% python3 -q
>>> import numpy as np
>>> np.set_printoptions(precision=2, suppress=True, linewidth=140, floatmode="fixed")
>>> def rd(a):
...     return np.round(a, 2) + 0
... 
>>> data = np.load("data.npy")
>>> print(data)
[[ 1 -1  1 -1 -1  1 -1  1]
 [ 1  1 -1 -1 -1 -1  1  1]
 [ 1 -1 -1  1  1 -1 -1  1]]
>>> # column 4 repeats column 3
>>> left, sv, Vt = np.linalg.svd(data, full_matrices=False)
>>> print(rd(np.sqrt((sv ** 2).sum())), rd(np.linalg.norm(data)))
4.9 4.9
>>> print(rd(left.T @ data @ Vt.T))
[[2.83 0.00 0.00]
 [0.00 2.83 0.00]
 [0.00 0.00 2.83]]
>>> rd(np.cumsum(sv ** 2) / np.sum(sv ** 2))
array([0.33, 0.67, 1.00])
>>> np.allclose(left * sv @ Vt, data)
True
>>> left.shape, sv.shape, Vt.shape
((3, 3), (3,), (3, 8))
>>> rd(left.T @ left)
array([[1.00, 0.00, 0.00],
       [0.00, 1.00, 0.00],
       [0.00, 0.00, 1.00]])
>>> rd(sv)
array([2.83, 2.83, 2.83])
>>> gram = data.T @ data
>>> print(np.trace(gram), (data ** 2).sum())
24 24
>>> np.allclose(gram, gram.T)
True
>>> rd(np.linalg.svd(data, compute_uv=False) ** 2)
array([8.00, 8.00, 8.00])
>>> rd(np.linalg.eigvalsh(gram)[::-1])
array([8.00, 8.00, 8.00, 0.00, 0.00, 0.00, 0.00, 0.00])
>>> M = np.loadtxt("mat.csv", delimiter=",")
>>> M
array([[1.00, 0.00, 0.00, 0.00],
       [0.00, 2.00, 0.00, 0.00],
       [0.00, 2.00, 0.00, 0.00],
       [1.00, 0.00, 0.00, 2.00]])
>>> assert M == M.T
Traceback (most recent call last):
  File "<python-input-21>", line 1, in <module>
    assert M == M.T
           ^^^^^^^^
ValueError: The truth value of an array with more than one element is ambiguous. Use a.any() or a.all()
>>> rd(np.sort(np.abs(np.linalg.eigvals(M))))
array([0.00, 1.00, 2.00, 2.00])
>>> (M + M.T) / 2
array([[1.00, 0.00, 0.00, 0.50],
       [0.00, 2.00, 1.00, 0.00],
       [0.00, 1.00, 0.00, 0.00],
       [0.50, 0.00, 0.00, 2.00]])
>>> np.allclose(M @ M.T, M.T @ M)
False
>>> np.trace(M)
np.float64(5.0)
>>> np.allclose(M, M.T)
False
>>> np.allclose(M[:-1].T @ np.linalg.lstsq(M[:-1].T, M[-1])[0], M[-1])
False
>>> np.unique(M.round(6), axis=0).shape
(3, 4)
>>> left, sv, Vt = np.linalg.svd(M)
>>> rd(sv)
array([2.83, 2.29, 0.87, 0.00])
>>> A2 = left[:, :3] @ np.diag(sv[:3]) @ Vt[:3]
>>> np.linalg.matrix_rank(M, rtol=0.05)
np.int64(3)
>>> np.linalg.matrix_rank(A2)
np.int64(3)
>>> rd(np.abs(M - A2).max())
np.float64(0.0)
>>> (np.linalg.matrix_power((M != 0) + (M.T != 0) + np.eye(4), 4) > 0).astype(int)
array([[1, 0, 0, 1],
       [0, 1, 1, 0],
       [0, 1, 1, 0],
       [1, 0, 0, 1]])
>>> (M != 0).astype(int)
array([[1, 0, 0, 0],
       [0, 1, 0, 0],
       [0, 1, 0, 0],
       [1, 0, 0, 1]])
>>> M @ M
array([[1.00, 0.00, 0.00, 0.00],
       [0.00, 4.00, 0.00, 0.00],
       [0.00, 4.00, 0.00, 0.00],
       [3.00, 0.00, 0.00, 4.00]])
>>> np.flatnonzero(np.linalg.matrix_power((M != 0) + (M.T != 0) + np.eye(4), 4)[0])
array([0, 3])
>>> rd(np.linalg.det(M))
np.float64(0.0)
>>> arr = np.load("a.npy")
>>> rd(arr)
array([[0.12, 0.25, 0.12, 0.25, 0.25, 0.00],
       [0.23, 0.31, 0.08, 0.23, 0.15, 0.00],
       [0.14, 0.43, 0.14, 0.00, 0.29, 0.00],
       [0.00, 0.00, 0.43, 0.29, 0.00, 0.29],
       [0.00, 0.38, 0.25, 0.00, 0.25, 0.12],
       [0.00, 0.11, 0.11, 0.33, 0.22, 0.22]])
>>> # a transition matrix
>>> theta = np.radians(45)
>>> R = np.eye(6)
>>> R[4, 4] = R[1, 1] = np.cos(theta)
>>> R[4, 1], R[1, 4] = -np.sin(theta), np.sin(theta)
>>> rd(R)
array([[ 1.00,  0.00,  0.00,  0.00,  0.00,  0.00],
       [ 0.00,  0.71,  0.00,  0.00,  0.71,  0.00],
       [ 0.00,  0.00,  1.00,  0.00,  0.00,  0.00],
       [ 0.00,  0.00,  0.00,  1.00,  0.00,  0.00],
       [ 0.00, -0.71,  0.00,  0.00,  0.71,  0.00],
       [ 0.00,  0.00,  0.00,  0.00,  0.00,  1.00]])
>>> A2 = arr @ R.T
>>> print(rd(A2))
[[ 0.12  0.35  0.12  0.25  0.00  0.00]
 [ 0.23  0.33  0.08  0.23 -0.11  0.00]
 [ 0.14  0.51  0.14  0.00 -0.10  0.00]
 [ 0.00  0.00  0.43  0.29  0.00  0.29]
 [ 0.00  0.44  0.25  0.00 -0.09  0.12]
 [ 0.00  0.24  0.11  0.33  0.08  0.22]]
>>> rd(np.linalg.det(R)), rd(np.trace(R))
(np.float64(1.0), np.float64(5.41))
